% python3 -q
>>> import numpy as np
>>> import numpy.linalg as la
>>> np.set_printoptions(precision=1, suppress=True, linewidth=140, sign=" ")
>>> B = np.array([[2, 8, 7, 6], [4, 1, 9, 4], [6, 9, 2, 5], [5, 3, 6, 4]])
>>> cent = np.array([[5, 2], [-3, 1]])
>>> mat = np.block([[B, np.array([[-7, -9], [-3, -9], [-8, -1], [-2, -6]])], [np.zeros((2, 4)), cent]])
>>> mat
array([[ 2.,  8.,  7.,  6., -7., -9.],
       [ 4.,  1.,  9.,  4., -3., -9.],
       [ 6.,  9.,  2.,  5., -8., -1.],
       [ 5.,  3.,  6.,  4., -2., -6.],
       [ 0.,  0.,  0.,  0.,  5.,  2.],
       [ 0.,  0.,  0.,  0., -3.,  1.]])
>>> f = np.array([2, 1, 0, 0, 0, -2])
>>> B = mat + np.outer(f, np.eye(6)[2])
>>> B
array([[ 2.,  8.,  9.,  6., -7., -9.],
       [ 4.,  1., 10.,  4., -3., -9.],
       [ 6.,  9.,  2.,  5., -8., -1.],
       [ 5.,  3.,  6.,  4., -2., -6.],
       [ 0.,  0.,  0.,  0.,  5.,  2.],
       [ 0.,  0., -2.,  0., -3.,  1.]])
>>> la.matrix_rank(la.inv(B) - la.inv(mat), tol=1e-8)
np.int64(1)
>>> Uu, s = la.svd(B)
Traceback (most recent call last):
  File "<python-input-11>", line 1, in <module>
    Uu, s = la.svd(B)
    ^^^^^
ValueError: too many values to unpack (expected 2)
>>> Uu, s, vt = la.svd(B, full_matrices=False)
>>> np.abs(vt[0])
array([ 0.3,  0.4,  0.5,  0.3,  0.4,  0.5])
>>> round(np.sqrt((s ** 2).sum()), 1), np.round(la.norm(B), 1)
(np.float64(30.3), np.float64(30.3))
>>> s
array([ 27.3,  11.2,   5.4,   4.1,   1. ,   0.5])
>>> Uu.shape, s.shape, vt.shape
((6, 6), (6,), (6, 6))
>>> np.cumsum(s ** 2) / np.sum(s ** 2)
array([ 0.8,  0.9,  1. ,  1. ,  1. ,  1. ])
>>> m1 = np.loadtxt("arr.csv", delimiter=",")
>>> m1
array([[ 2., -1., -2.,  3.],
       [ 2.,  1.,  3.,  0.],
       [ 2., -2., -3.,  2.],
       [ 2.,  1.,  1.,  2.]])
>>> rng = np.random.default_rng(34)
>>> idx = rng.permutation(4)
>>> idx
array([ 3,  1,  2,  0])
>>> B = m1[idx][:, idx]
>>> np.allclose(B, m1)
False
>>> np.round(la.det(B), 1), round(float(la.det(m1[idx])), 1)
(np.float64(-8.0), 8.0)
>>> np.sort(np.abs(la.eigvals(B)))
array([ 0.3,  2.7,  2.7,  4.4])
>>> x0 = np.array([2, 3, -4, -2])
>>> a = np.maximum(m1 @ x0, 0)
>>> m1 * (a > 1e-9)[:, None]
array([[ 2., -1., -2.,  3.],
       [ 0.,  0.,  0.,  0.],
       [ 2., -2., -3.,  2.],
       [ 0.,  0.,  0.,  0.]])
>>> np.tanh(m1 @ x0)
array([ 1. , -1. ,  1. , -0.8])
>>> a
array([ 3.,  0.,  6.,  0.])
>>> B = np.array([[-4, 2, 0], [-2, -3, 3]])
>>> cent = np.kron(B, m1)
>>> cent
array([[ -8.,   4.,   8., -12.,   4.,  -2.,  -4.,   6.,   0.,  -0.,  -0.,   0.],
       [ -8.,  -4., -12.,  -0.,   4.,   2.,   6.,   0.,   0.,   0.,   0.,   0.],
       [ -8.,   8.,  12.,  -8.,   4.,  -4.,  -6.,   4.,   0.,  -0.,  -0.,   0.],
       [ -8.,  -4.,  -4.,  -8.,   4.,   2.,   2.,   4.,   0.,   0.,   0.,   0.],
       [ -4.,   2.,   4.,  -6.,  -6.,   3.,   6.,  -9.,   6.,  -3.,  -6.,   9.],
       [ -4.,  -2.,  -6.,  -0.,  -6.,  -3.,  -9.,  -0.,   6.,   3.,   9.,   0.],
       [ -4.,   4.,   6.,  -4.,  -6.,   6.,   9.,  -6.,   6.,  -6.,  -9.,   6.],
       [ -4.,  -2.,  -2.,  -4.,  -6.,  -3.,  -3.,  -6.,   6.,   3.,   3.,   6.]])
>>> la.matrix_rank(cent)
np.int64(8)
